>>> import numpy as np
>>> from numpy import linalg as LA
>>> np.set_printoptions(suppress=True, linewidth=140)
>>> def rnd(a):
...     return np.round(a, 1) + 0
... 
>>> E = np.load("case17.npy")
>>> print(E)
[[ 2  0  0]
 [ 0  2  0]
 [ 0  0 -3]]
>>> print(np.allclose(E @ E.T, E.T @ E))
True
>>> print((E - E.T) / 2)
[[0. 0. 0.]
 [0. 0. 0.]
 [0. 0. 0.]]
>>> print(np.allclose(E, E.T))
True
>>> print((E + E.T) / 2)
[[ 2.  0.  0.]
 [ 0.  2.  0.]
 [ 0.  0. -3.]]
>>> print(rnd(LA.det(E)))
-12.0
>>> ev, evecs = LA.eig(E)
>>> print(rnd(np.sort(LA.eigvals(E.T))))
[-3.  2.  2.]
>>> print(ev)
[ 2.  2. -3.]
>>> print(rnd(np.sort(LA.eigvals(LA.inv(E)))))
[-0.3  0.5  0.5]
>>> print(E @ evecs[:, 0] - ev[0] * evecs[:, 0])
[0. 0. 0.]
>>> print(np.prod(ev))
-12.0
>>> print(rnd(np.sort(LA.eigvals(E).real)))
[-3.  2.  2.]
>>> print(E @ E)
[[4 0 0]
 [0 4 0]
 [0 0 9]]
>>> feats = np.loadtxt("out9.csv", delimiter=",")
>>> print(feats)
[[ 3.  4.  4.]
 [ 3.  4.  4.]
 [ 3.  4.  4.]
 [ 5.  6.  3.]
 [ 0.  0.  0.]
 [ 3.  4.  4.]
 [ 0.  0.  0.]
 [ 0.  0.  0.]
 [ 0.  0.  0.]
 [ 2.  2. -1.]
 [ 3.  4.  4.]
 [ 0.  0.  0.]
 [ 3.  4.  4.]
 [ 2.  2. -1.]
 [ 0.  0.  0.]
 [ 3.  4.  4.]
 [ 2.  2. -1.]
 [-1.  1.  3.]
 [ 0.  0.  0.]
 [ 5.  6.  3.]
 [ 2.  2. -1.]]
>>> hat = feats @ LA.solve(feats.T @ feats, feats.T)
>>> print(rnd(hat @ feats[:, 2]))
[ 4.  4.  4.  3.  0.  4.  0.  0.  0. -1.  4.  0.  4. -1.  0.  4. -1.  3.  0.  3. -1.]
>>> print(rnd(np.trace(hat)))
3.0
>>> print(rnd(np.diag(hat)))
[0.1 0.1 0.1 0.2 0.  0.1 0.  0.  0.  0.2 0.1 0.  0.1 0.2 0.  0.1 0.2 1.  0.  0.2 0.2]
>>> rng = np.random.default_rng(267134)
>>> out = E + rng.integers(-2, 3, (3, 1)) @ rng.integers(-2, 3, (1, 3))
>>> print(out)
[[ 6  4 -2]
 [-2  0  1]
 [ 4  4 -5]]
>>> print(np.abs(out - E).sum(axis=1))
[10  5 10]
>>> print(rnd(LA.svd(out - E, compute_uv=False)))
[9. 0. 0.]
>>> ev, evecs = LA.eig(out)
>>> print(rnd(ev))
[-4.5  3.5  2. ]
>>> print(rnd(np.sort(LA.eigvals(out.T))))
[-4.5  2.   3.5]
>>> print(rnd(out @ evecs[:, 0] - ev[0] * evecs[:, 0]))
[0. 0. 0.]
>>> print(rnd(np.prod(ev)))
-32.0
>>> cen = (feats - feats.mean(axis=0)) / feats.std(axis=0)
>>> print(rnd(cen.std(axis=0)))
[1. 1. 1.]
>>> beta = LA.lstsq(np.delete(cen, 2, axis=1), cen[:, 2])[0]
>>> print(rnd(1 - np.var(cen[:, 2] - np.delete(cen, 2, axis=1) @ beta)))
0.8
>>> d = LA.norm(feats[:, None] - feats[None], axis=-1)
>>> print(rnd(d[:5, :5]))
[[0.  0.  0.  3.  6.4]
 [0.  0.  0.  3.  6.4]
 [0.  0.  0.  3.  6.4]
 [3.  3.  3.  0.  8.4]
 [6.4 6.4 6.4 8.4 0. ]]
>>> print(np.unravel_index(d.round(6).argmax(), d.shape))
(np.int64(3), np.int64(4))
>>> m1 = np.load("test7.npy")
>>> print(m1)
[[ -3  -5  -5]
 [  0 -10 -10]
 [ -2  -8  -6]
 [ -7 -13  -7]
 [ -6 -11  -8]
 [ -9  -7 -10]
 [-14 -11  -9]
 [-12  -6  -6]
 [-13  -9  -5]
 [-12  -7   0]
 [-16  -2   0]
 [-21  -5  -1]
 [-22  -6   4]
 [-18  -7  -1]
 [-19  -4  -5]
 [-24  -3  -6]
 [-25  -3  -8]
 [-24   2  -3]
 [-24   3  -8]
 [-24   6  -5]
 [-22   2  -4]]
>>> cen = (m1 - m1.mean(axis=0)) / m1.std(axis=0)
>>> print(np.argwhere(np.abs(cen) > 2))
[[12  2]
 [19  1]]
>>> beta = LA.lstsq(np.delete(cen, 0, axis=1), cen[:, 0])[0]
>>> print(rnd(1 - np.var(cen[:, 0] - np.delete(cen, 0, axis=1) @ beta)))
0.6
>>> print(rnd(beta))
[-0.7 -0.2]
>>> z = m1[:, 2] > np.median(m1[:, 2])
>>> u = m1[z].mean(axis=0) - m1[~z].mean(axis=0)
>>> print(rnd((((m1 - m1.mean(axis=0)) @ u > 0) == z).mean()))
0.8
>>> print(np.argsort(-np.abs(u).round(6), kind="stable"))
[0 2 1]
>>> print(rnd(u))
[-6.3  2.5  6.3]
>>> print(z.astype(int))
[0 0 0 0 0 0 0 0 0 1 1 1 1 1 0 0 0 1 0 0 1]
>>> print(((m1 - m1.mean(axis=0)) @ u > 0).astype(int))
[0 0 0 0 0 0 0 0 0 1 1 1 1 1 1 1 1 1 1 1 1]
>>> d = LA.norm(m1[:, None] - m1[None], axis=-1)
>>> print(d[0].round(6).argsort(kind="stable")[:4])
[0 2 4 1]
>>> print(LA.matrix_rank(d ** 2))
5
>>> print(np.unravel_index(d.round(6).argmax(), d.shape))
(np.int64(1), np.int64(19))
>>> W2 = m1[[6, 19]].astype(float)
>>> for _ in range(6):
...     z = LA.norm(m1[:, None] - W2, axis=-1).argmin(axis=1)
...     W2 = np.array([m1[z == j].mean(axis=0) for j in range(2)])
... 
>>> print(z)
[0 0 0 0 0 0 0 0 0 0 1 1 1 1 1 1 1 1 1 1 1]
>>> print(rnd(W2[1] - W2[0]))
[-13.9   7.2   3.2]
>>> print(np.abs(W2[1] - W2[0]).argmax())
0
>>> print(rnd(W2))
[[ -7.8  -8.7  -6.6]
 [-21.7  -1.5  -3.4]]
>>> print(np.bincount(z))
[10 11]
